$ python3 -q
>>> import numpy as np
>>> np.set_printoptions(precision=2, suppress=True, linewidth=200)
>>> Z = np.array([[0.8, 0.1, -1.0, -0.6, 0.1, 0.4]])
>>> rng = np.random.default_rng(9655)
>>> m1 = np.array([[5],
...     [-3],
...     [3],
...     [-9],
...     [-1],
...     [-7],
...     [-2],
...     [-1],
...     [-4],
...     [-1],
...     [0],
...     [7],
...     [1],
...     [4],
...     [9],
...     [3],
...     [3],
...     [-8],
...     [3],
...     [7],
...     [-8],
...     [-7],
...     [7],
...     [5],
...     [-6],
...     [1],
...     [-1],
...     [-9],
...     [7],
...     [3],
...     [-6],
...     [1],
...     [-9],
...     [-2],
...     [2],
...     [-9],
...     [0],
...     [2],
...     [8]]) @ Z + 0.05 * rng.normal(size=(39, 6))
>>> m1.round(2) + 0
array([[ 3.96,  0.54, -4.97, -3.02,  0.5 ,  1.96],
       [-2.44, -0.19,  2.96,  1.79, -0.41, -1.13],
       [ 2.44,  0.24, -3.01, -1.73,  0.33,  1.26],
       [-7.16, -0.83,  9.02,  5.34, -0.92, -3.59],
       [-0.76, -0.13,  1.08,  0.64, -0.11, -0.44],
       [-5.67, -0.73,  6.99,  4.16, -0.76, -2.87],
       [-1.61, -0.19,  2.01,  1.2 , -0.32, -0.8 ],
       [-0.72, -0.1 ,  0.97,  0.66, -0.13, -0.34],
       [-3.23, -0.47,  3.9 ,  2.35, -0.39, -1.58],
       [-0.85, -0.21,  1.03,  0.69, -0.07, -0.39],
       [ 0.03,  0.03, -0.04, -0.05,  0.02,  0.07],
       [ 5.53,  0.71, -7.03, -4.32,  0.7 ,  2.82],
       [ 0.75,  0.15, -0.99, -0.53,  0.09,  0.51],
       [ 3.18,  0.42, -4.06, -2.34,  0.33,  1.57],
       [ 7.19,  0.88, -9.02, -5.43,  0.91,  3.6 ],
       [ 2.39,  0.33, -2.91, -1.86,  0.25,  1.2 ],
       [ 2.39,  0.29, -3.  , -1.8 ,  0.28,  1.2 ],
       [-6.36, -0.79,  8.  ,  4.7 , -0.78, -3.18],
       [ 2.42,  0.38, -2.95, -1.9 ,  0.38,  1.18],
       [ 5.6 ,  0.66, -6.96, -4.18,  0.72,  2.79],
       [-6.3 , -0.76,  7.96,  4.85, -0.82, -3.27],
       [-5.65, -0.76,  6.92,  4.29, -0.71, -2.86],
       [ 5.61,  0.65, -7.  , -4.3 ,  0.75,  2.81],
       [ 3.92,  0.53, -4.99, -3.12,  0.53,  1.98],
       [-4.73, -0.63,  5.96,  3.6 , -0.59, -2.49],
       [ 0.85,  0.17, -1.01, -0.58,  0.08,  0.42],
       [-0.83, -0.1 ,  1.  ,  0.59, -0.11, -0.43],
       [-7.19, -0.81,  9.  ,  5.46, -0.89, -3.61],
       [ 5.63,  0.71, -7.  , -4.22,  0.77,  2.64],
       [ 2.53,  0.32, -3.  , -1.7 ,  0.24,  1.21],
       [-4.88, -0.59,  6.04,  3.63, -0.57, -2.46],
       [ 0.83,  0.07, -0.99, -0.63,  0.17,  0.44],
       [-7.21, -0.92,  8.95,  5.46, -0.93, -3.56],
       [-1.57, -0.14,  2.05,  1.2 , -0.11, -0.86],
       [ 1.65,  0.18, -2.  , -1.22,  0.17,  0.77],
       [-7.11, -0.9 ,  8.95,  5.49, -0.82, -3.53],
       [ 0.06,  0.05, -0.07,  0.04, -0.05,  0.  ],
       [ 1.6 ,  0.21, -2.07, -1.16,  0.19,  0.79],
       [ 6.39,  0.79, -7.95, -4.81,  0.76,  3.22]])
>>> left, sig, vt = np.linalg.svd(m1, full_matrices=False)
>>> (sig > 1e-8).sum()
np.int64(6)
>>> np.round(sig / sig[0], 2) + 0
array([1.  , 0.01, 0.01, 0.01, 0.01, 0.  ])
>>> np.round(left.T @ m1 @ vt.T, 2) + 0
array([[49.43,  0.  ,  0.  ,  0.  ,  0.  ,  0.  ],
       [ 0.  ,  0.39,  0.  ,  0.  ,  0.  ,  0.  ],
       [ 0.  ,  0.  ,  0.33,  0.  ,  0.  ,  0.  ],
       [ 0.  ,  0.  ,  0.  ,  0.31,  0.  ,  0.  ],
       [ 0.  ,  0.  ,  0.  ,  0.  ,  0.28,  0.  ],
       [ 0.  ,  0.  ,  0.  ,  0.  ,  0.  ,  0.21]])
>>> np.round(vt @ vt.T, 2) + 0
array([[1., 0., 0., 0., 0., 0.],
       [0., 1., 0., 0., 0., 0.],
       [0., 0., 1., 0., 0., 0.],
       [0., 0., 0., 1., 0., 0.],
       [0., 0., 0., 0., 1., 0.],
       [0., 0., 0., 0., 0., 1.]])
>>> np.cumsum(sig ** 2) / np.sum(sig ** 2)
array([1., 1., 1., 1., 1., 1.])
>>> np.abs(vt[0])
array([0.54, 0.07, 0.68, 0.41, 0.07, 0.27])
>>> np.round(left.T @ left, 2) + 0
array([[1., 0., 0., 0., 0., 0.],
       [0., 1., 0., 0., 0., 0.],
       [0., 0., 1., 0., 0., 0.],
       [0., 0., 0., 1., 0., 0.],
       [0., 0., 0., 0., 1., 0.],
       [0., 0., 0., 0., 0., 1.]])
>>> sig
array([49.43,  0.39,  0.33,  0.31,  0.28,  0.21])
>>> Z = m1[[36, 24]].astype(float)
>>> for _ in range(3):
...     idx = np.linalg.norm(m1[:, None] - Z, axis=-1).argmin(axis=1)
...     Z = np.array([m1[idx == j].mean(axis=0) for j in range(2)])
... 
>>> idx
array([0, 1, 0, 1, 0, 1, 0, 0, 1, 0, 0, 0, 0, 0, 0, 0, 0, 1, 0, 0, 1, 1, 0, 0, 1, 0, 0, 1, 0, 0, 1, 0, 1, 0, 0, 1, 0, 0, 0])
>>> Z[1] - Z[0]
array([-7.83, -0.97,  9.75,  5.89, -0.98, -3.93])
>>> np.abs(Z[1] - Z[0]).argmax()
np.int64(2)
>>> np.bincount(idx)
array([27, 12])
>>> feats = np.load("layer5.npy")
>>> feats
array([[-1.09, -2.09, -2.86],
       [ 2.16, -4.05,  0.81],
       [ 1.97,  0.79, -1.22],
       [-0.44,  1.22,  0.27]])
>>> u = np.array([1, 1])
>>> np.polyval(u, feats[2])
array([ 2.97,  1.79, -0.22])
>>> np.convolve(feats[2], u)
array([ 1.97,  2.76, -0.43, -1.22])
>>> np.array([np.convolve(row, u, "same") for row in feats])
array([[-1.09, -3.18, -4.95],
       [ 2.16, -1.89, -3.24],
       [ 1.97,  2.76, -0.43],
       [-0.44,  0.78,  1.49]])
>>> np.cross(feats[2, :3], feats[0, :3])
array([-4.81,  6.96, -3.26])
>>> t3 = np.stack([feats, 2 * feats, feats[::-1]])
>>> t3.shape
(3, 4, 3)
>>> np.einsum("bij,cij->bc", t3, t3)
array([[ 43.21,  86.42,  -5.55],
       [ 86.42, 172.83, -11.1 ],
       [ -5.55, -11.1 ,  43.21]])
>>> t3.sum(axis=0)
array([[ -3.71,  -5.05,  -8.31],
       [  8.45, -11.36,   1.21],
       [  8.07,  -1.68,  -2.85],
       [ -2.41,   1.57,  -2.05]])
>>> X = np.array([[-2, -1, 1, 2, -1, 2, -2],
...     [-2, 2, -2, 2, -2, 2, 2],
...     [-1, 1, 0, 1, -1, -1, 3],
...     [1, 3, -2, -1, -3, 1, 1],
...     [1, -1, 3, -1, -3, 2, -3],
...     [0, -3, -2, 0, -2, -3, 3],
...     [-1, 1, 0, 1, -3, 1, 1],
...     [2, -2, -3, -2, -2, -3, -2],
...     [-1, 1, 0, 1, 2, 0, 0]])
>>> vec = np.array([3, -3, -1, 0, 2, 3, -2])
>>> X @ vec
array([  4, -12, -17,  -9,   9,  -8, -11,   6,  -2])
>>> X @ (2 * vec)
array([  8, -24, -34, -18,  18, -16, -22,  12,  -4])
>>> np.einsum("ij,j->i", X, vec)
array([  4, -12, -17,  -9,   9,  -8, -11,   6,  -2])
>>> X @ np.eye(7)[6]
array([-2.,  2.,  3.,  1., -3.,  3.,  1., -2.,  0.])
>>> (X @ vec).argmax()
np.int64(4)
>>> X * vec
array([[-6,  3, -1,  0, -2,  6,  4],
       [-6, -6,  2,  0, -4,  6, -4],
       [-3, -3,  0,  0, -2, -3, -6],
       [ 3, -9,  2,  0, -6,  3, -2],
       [ 3,  3, -3,  0, -6,  6,  6],
       [ 0,  9,  2,  0, -4, -9, -6],
       [-3, -3,  0,  0, -6,  3, -2],
       [ 6,  6,  3,  0, -4, -9,  4],
       [-3, -3,  0,  0,  4,  0,  0]])
